$ python3 -q
>>> import numpy as np
>>> import numpy.linalg as la
>>> np.set_printoptions(suppress=True, linewidth=160)
>>> m1 = np.loadtxt("a.csv", delimiter=",")
>>> print(m1.round(2))
[[-0.57 -0.19 -0.67]
 [ 0.17 -0.79  0.37]
 [ 0.2  -0.55 -0.45]
 [-0.78 -0.17  0.46]]
>>> # columns are unit length and at right angles
>>> B = np.c_[m1[:, :1] @ np.array([[5]]), np.array([0, -2, 0, 0])]
>>> print(B.round(2))
[[-2.87  0.  ]
 [ 0.84 -2.  ]
 [ 1.01  0.  ]
 [-3.88  0.  ]]
>>> print(np.round(la.norm(la.qr(m1)[0].T @ B, axis=0) ** 2 / ((B ** 2).sum(axis=0) + 1e-12), 2))
[1.   0.79]
>>> print(np.round(la.norm(B - m1 @ la.lstsq(m1, B)[0], axis=0), 2) + 0)
[0.   0.91]
>>> x = np.array([-5, 5])
>>> y = B @ x
>>> c, lr = np.zeros(2), 1 / la.norm(B, 2) ** 2
>>> for i in range(40):
...     c -= lr * B.T @ (B @ c - y)
...     if i % 10 == 0: print(i, round(la.norm(B @ c - y), 2))
... 
0 7.63
10 1.44
20 0.27
30 0.05
>>> print(c.round(2))
[-5.    4.99]
>>> print(np.round(la.cond(B), 2))
2.55
>>> Q = m1.astype(float).copy()
>>> for j in range(3):
...     Q[:, j] -= Q[:, :j] @ (Q[:, :j].T @ Q[:, j])
...     Q[:, j] /= la.norm(Q[:, j])
... 
>>> print(np.round(Q.T @ m1, 2) + 0)
[[1. 0. 0.]
 [0. 1. 0.]
 [0. 0. 1.]]
>>> A = np.load("dump.npy")
>>> print(A.round(2))
[[ 0.26 -0.53 -0.32 -0.74]
 [-0.53  0.62 -0.23 -0.53]
 [-0.32 -0.23  0.86 -0.32]
 [-0.74 -0.53 -0.32  0.26]]
>>> # columns are unit length and at right angles
>>> x = np.array([-2, -1, -3, 0])
>>> print(round(float(la.norm(x)), 2), np.round(la.norm(A @ x), 2))
3.74 3.74
>>> print(4 - la.matrix_rank(A - np.eye(4), tol=1e-8))
3
>>> print(np.round(np.abs(la.eigvals(A)), 2))
[1. 1. 1. 1.]
>>> print([p for p in range(1, 25) if np.allclose(la.matrix_power(A, p), np.eye(4))])
[2, 4, 6, 8, 10, 12, 14, 16, 18, 20, 22, 24]
>>> print(np.round(np.sort(np.abs(np.degrees(np.angle(la.eigvals(A))))), 2))
[  0.   0.   0. 180.]
>>> x = np.array([2, 1, 2, 4])
>>> y = A @ x
>>> print(y.round(2))
[-3.62 -3.02 -0.41 -1.62]
>>> print(np.round(la.solve(A, y + A[:, 0]), 2))
[3. 1. 2. 4.]
>>> print(np.round(la.solve(A, A[:, 2]), 2) + 0)
[0. 0. 1. 0.]
>>> print(np.round(la.solve(A, y), 2))
[2. 1. 2. 4.]
>>> left, sv, Vt = la.svd(A, full_matrices=False)
>>> print(np.round(sv / sv[0], 2))
[1. 1. 1. 1.]
>>> print(np.sqrt((sv ** 2).sum()), np.round(la.norm(A), 2))
2.0 2.0
>>> vals, V = la.eig(A)
>>> print(np.round(np.sort(la.eigvals(A.T)), 2))
[-1.  1.  1.  1.]
>>> print(np.round(np.sort(la.eigvals(A @ A)), 2))
[1. 1. 1. 1.]
>>> print(np.round(A.mean(axis=0), 2) + 0)
[-0.33 -0.17  0.   -0.33]
>>> print(np.round(A.sum(axis=1), 2) + 0)
[-1.33 -0.67  0.   -1.33]
>>> A[:, 4]
Traceback (most recent call last):
  File "<python-input-42>", line 1, in <module>
    A[:, 4]
    ~^^^^^^
IndexError: index 4 is out of bounds for axis 1 with size 4
>>> print(np.round(A.sum(axis=0), 2) + 0)
[-1.33 -0.67  0.   -1.33]
>>> print(np.round(la.norm(A), 2))
2.0
>>> print(np.round(A - A[0], 2))
[[ 0.    0.    0.    0.  ]
 [-0.79  1.15  0.09  0.21]
 [-0.58  0.3   1.18  0.42]
 [-1.    0.    0.    1.  ]]
>>> print(np.unravel_index(np.abs(A).argmax(), A.shape))
(np.int64(2), np.int64(2))
>>> print(np.count_nonzero(A))
16
>>> A[4]
Traceback (most recent call last):
  File "<python-input-48>", line 1, in <module>
    A[4]
    ~^^^
IndexError: index 4 is out of bounds for axis 0 with size 4
>>> print(np.round(la.svd(A, compute_uv=False), 2))
[1. 1. 1. 1.]
>>> np.zeros(4, 4)
Traceback (most recent call last):
  File "<python-input-50>", line 1, in <module>
    np.zeros(4, 4)
    ~~~~~~~~^^^^^^
TypeError: Cannot interpret '4' as a data type
>>> B = np.array([[4, -4, 4, 3], [4, 3, 1, 4], [4, -1, -3, 0], [-3, -3, -3, -5]])
>>> E = B + B.T
>>> print(E)
[[  8   0   8   0]
 [  0   6   0   1]
 [  8   0  -6  -3]
 [  0   1  -3 -10]]
>>> vals, V = la.eig(E)
>>> print(np.round(np.sort(la.eigvals(la.inv(E))), 2))
[-0.14 -0.08  0.09  0.16]
>>> print(np.round(E @ V[:, 0] - vals[0] * V[:, 0], 2) + 0)
[0. 0. 0. 0.]
>>> print(np.round(np.sort(la.eigvals(E.T)), 2))
[-12.62  -7.15   6.06  11.7 ]
>>> print(np.round(np.prod(vals), 2))
6400.0
>>> t3 = np.stack([E, 2 * E, E[::-1]])
>>> print(np.round(la.det(t3), 2))
[  6400. 102400.   6400.]
>>> print((t3 @ E.T).shape)
(3, 4, 4)
>>> print(t3.sum(axis=0))
[[ 24   1  21 -10]
 [  8  18  -6   0]
 [ 24   6 -18  -8]
 [  8   3  -1 -30]]
>>> print(la.matrix_rank(t3))
[4 4 4]
>>> X = np.loadtxt("arr.csv", delimiter=",")
>>> print(X.round(2))
[[-2.73 -2.92 -1.16 -2.77]
 [ 2.73 -3.55  2.21  0.13]
 [ 3.09  0.1  -3.56 -1.66]
 [-0.73 -1.96 -2.47  3.81]]
>>> print(np.round(la.eigvals(X), 2))
[ 5.  +0.j   -3.01+3.99j -3.01-3.99j -5.  +0.j  ]
>>> print(np.round(np.kron(np.eye(2, dtype=int), X), 2))
[[-2.73 -2.92 -1.16 -2.77 -0.   -0.   -0.   -0.  ]
 [ 2.73 -3.55  2.21  0.13  0.   -0.    0.    0.  ]
 [ 3.09  0.1  -3.56 -1.66  0.    0.   -0.   -0.  ]
 [-0.73 -1.96 -2.47  3.81 -0.   -0.   -0.    0.  ]
 [-0.   -0.   -0.   -0.   -2.73 -2.92 -1.16 -2.77]
 [ 0.   -0.    0.    0.    2.73 -3.55  2.21  0.13]
 [ 0.    0.   -0.   -0.    3.09  0.1  -3.56 -1.66]
 [-0.   -0.   -0.    0.   -0.73 -1.96 -2.47  3.81]]
>>> print(round(np.einsum("ii->", X), 2))
-6.03
>>> arr = np.load("sample12.npy")
>>> print(arr)
[[0 0 0 0]
 [0 0 0 0]
 [0 0 0 1]
 [0 0 1 0]]
>>> # splits into 3 blocks
>>> print(round(la.det(arr), 2))
0.0
>>> print((la.matrix_power((arr != 0) + (arr.T != 0) + np.eye(4), 4) > 0).astype(int))
[[1 0 0 0]
 [0 1 0 0]
 [0 0 1 1]
 [0 0 1 1]]
>>> print(np.flatnonzero(la.matrix_power((arr != 0) + (arr.T != 0) + np.eye(4), 4)[3]))
[2 3]
>>> print(arr @ arr)
[[0 0 0 0]
 [0 0 0 0]
 [0 0 1 0]
 [0 0 0 1]]
>>> print(np.round(np.sort(la.eigvals(arr).real), 2))
[-1.  0.  0.  1.]
>>> vals, V = la.eigh(arr)
>>> x = np.array([-3, -3, 3, -4])
>>> print(np.abs(arr).sum(axis=1).max(), np.abs(vals).max())
1 1.0
>>> print([round(float(x), 2) for x in la.svd(arr, compute_uv=False)[:3]])
[1.0, 1.0, 0.0]
>>> print(round(la.norm(arr, 2) / la.norm(arr), 2))
0.71
>>> print(la.matrix_rank(arr, rtol=0.1))
2
>>> print(la.cond(arr) > 100)
True
>>> print(round(la.det(arr), 2))
0.0
>>> print(np.allclose(arr @ arr.T, arr.T @ arr))
True
>>> print(arr @ arr)
[[0 0 0 0]
 [0 0 0 0]
 [0 0 1 0]
 [0 0 0 1]]
>>> arr.inv()
Traceback (most recent call last):
  File "<python-input-87>", line 1, in <module>
    arr.inv()
    ^^^^^^^
AttributeError: 'numpy.ndarray' object has no attribute 'inv'
>>> print(np.allclose(arr, arr.T))
True
>>> B = np.array([[1, 1, 0], [2, 0, 1], [0, 0, 0], [2, 0, 0]])
>>> print(np.einsum("ij,ij->i", arr, arr))
[0 0 1 1]
>>> print(np.einsum("ik,kj->ji", arr, B))
[[0 0 2 0]
 [0 0 0 0]
 [0 0 0 0]]
>>> print(la.matrix_rank(np.vstack([arr, B.T])))
4
>>> print(np.vstack([arr, B.T]).shape)
(7, 4)
>>> B @ arr
Traceback (most recent call last):
  File "<python-input-94>", line 1, in <module>
    B @ arr
    ~~^~~~~
ValueError: matmul: Input operand 1 has a mismatch in its core dimension 0, with gufunc signature (n?,k),(k,m?)->(n?,m?) (size 4 is different from 3)
>>> feats = np.load("out3.npy")
>>> print(feats)
[[ 4  4  4]
 [ 4  8  8]
 [ 4  8 12]]
>>> # equal to its transpose
>>> vals, V = la.eigh(feats)
>>> print((vals > 1e-8).sum(), (vals < -1e-8).sum())
3 0
>>> print(np.abs(V[:, -1]).round(6).argmax())
2
>>> print(vals.round(2))
[ 1.23  2.57 20.2 ]
>>> print(np.round(la.svd(feats, compute_uv=False), 2))
[20.2   2.57  1.23]
>>> print(np.round(V.T @ V, 2) + 0)
[[1. 0. 0.]
 [0. 1. 0.]
 [0. 0. 1.]]
>>> print(round(vals.sum(), 2), np.trace(feats))
24.0 24
>>> print(np.round(V @ np.diag(vals) @ V.T, 2))
[[ 4.  4.  4.]
 [ 4.  8.  8.]
 [ 4.  8. 12.]]
>>> print(np.round(la.eigvalsh(feats + 5 * np.eye(3)), 2))
[ 6.23  7.57 25.2 ]
>>> x = np.ones(3)
>>> for _ in range(5):
...     x = feats @ x
...     x /= la.norm(x)
...     print(round(x @ feats @ x, 2))
... 
20.17
20.2
20.2
20.2
20.2
>>> print(x.round(2))
[0.33 0.59 0.74]
>>> K = np.loadtxt("run16.csv", delimiter=",")
>>> print(K)
[[0. 1. 1. 1.]
 [1. 0. 1. 1.]
 [1. 1. 0. 1.]
 [1. 1. 1. 0.]]
>>> # equal to its transpose
>>> print(np.abs(np.diag(la.qr(arr)[1])) > 1e-9)
[False False  True  True]
>>> print(np.round(arr @ la.pinv(arr) @ arr, 2))
[[0. 0. 0. 0.]
 [0. 0. 0. 0.]
 [0. 0. 0. 1.]
 [0. 0. 1. 0.]]
>>> print(np.unique(arr.round(6), axis=0).shape)
(3, 4)
>>> x = np.array([3, 1, 2, 2])
>>> y = K @ x
>>> print(y)
[5. 7. 6. 6.]
>>> print(np.round(la.solve(K, y), 2))
[3. 1. 2. 2.]
>>> print(np.round(la.solve(K.T, K[1]), 2))
[ 0.  1. -0. -0.]
>>> print(np.round(la.solve(K, K[:, 2]), 2))
[ 0.  0.  1. -0.]
>>> print(np.round(la.solve(K, 3 * y), 2))
[9. 3. 6. 6.]
>>> J = np.loadtxt("case3.csv", delimiter=",")
>>> print(J)
[[0. 2. 1.]
 [0. 3. 0.]
 [0. 0. 0.]
 [1. 2. 3.]
 [0. 3. 0.]
 [0. 0. 0.]
 [1. 0. 2.]
 [0. 2. 1.]
 [1. 0. 2.]
 [0. 0. 0.]
 [0. 0. 0.]
 [0. 2. 1.]
 [0. 5. 1.]
 [0. 0. 0.]
 [1. 0. 2.]
 [0. 3. 0.]
 [0. 2. 1.]
 [0. 3. 0.]
 [1. 0. 2.]
 [0. 2. 1.]
 [1. 0. 2.]
 [0. 3. 0.]
 [1. 2. 3.]
 [0. 2. 1.]]
>>> G = K.T @ K
>>> print(np.round(la.svd(K, compute_uv=False) ** 2, 2))
[9. 1. 1. 1.]
>>> print(la.matrix_rank(G))
4
>>> print(np.allclose(G, G.T))
True
>>> print(np.round(la.svd(arr, compute_uv=False), 2))
[1. 1. 0. 0.]
>>> print(np.round(la.pinv(arr), 2))
[[0. 0. 0. 0.]
 [0. 0. 0. 0.]
 [0. 0. 0. 1.]
 [0. 0. 1. 0.]]
>>> D = la.norm(J[:, None] - J[None], axis=-1)
>>> print(la.matrix_rank(D ** 2))
5
>>> print(D[23].round(2))
[0.   1.41 2.24 2.24 1.41 2.24 2.45 0.   2.45 2.24 2.24 0.   3.   2.24 2.45 1.41 0.   1.41 2.45 0.   2.45 1.41 2.24 0.  ]
>>> print(D[23].round(6).argsort(kind="stable")[:4])
[ 0  7 11 16]
>>> print(D[:5, :5].round(2))
[[0.   1.41 2.24 2.24 1.41]
 [1.41 0.   3.   3.32 0.  ]
 [2.24 3.   0.   3.74 3.  ]
 [2.24 3.32 3.74 0.   3.32]
 [1.41 0.   3.   3.32 0.  ]]
>>> print(np.flatnonzero(D[23] < D.mean() / 2))
[ 0  7 11 16 19 23]
>>> print(np.unravel_index(D.round(6).argmax(), D.shape))
(np.int64(6), np.int64(12))
>>> B = np.c_[J[:, :1] @ np.array([[-2]]), np.array([2, 2, 3, 3, 2, 3, 3, 2, 3, 0, 2, 0, 3, 3, 3, 1, 2, 3, 1, 0, 1, 2, 1, 2])]
>>> print(B)
[[ 0.  2.]
 [ 0.  2.]
 [ 0.  3.]
 [-2.  3.]
 [ 0.  2.]
 [ 0.  3.]
 [-2.  3.]
 [ 0.  2.]
 [-2.  3.]
 [ 0.  0.]
 [ 0.  2.]
 [ 0.  0.]
 [ 0.  3.]
 [ 0.  3.]
 [-2.  3.]
 [ 0.  1.]
 [ 0.  2.]
 [ 0.  3.]
 [-2.  1.]
 [ 0.  0.]
 [-2.  1.]
 [ 0.  2.]
 [-2.  1.]
 [ 0.  2.]]
>>> print(la.matrix_rank(B))
2
>>> Q, V = la.qr(B[:, :1])[0], la.qr(B[:, 1:])[0]
>>> sv = la.svd(Q.T @ V, compute_uv=False)
>>> print(round(la.norm(Q @ Q.T - V @ V.T, 2), 2))
0.85
>>> print(np.round(np.degrees(np.arccos(sv.clip(0, 1))), 2))
[58.39]
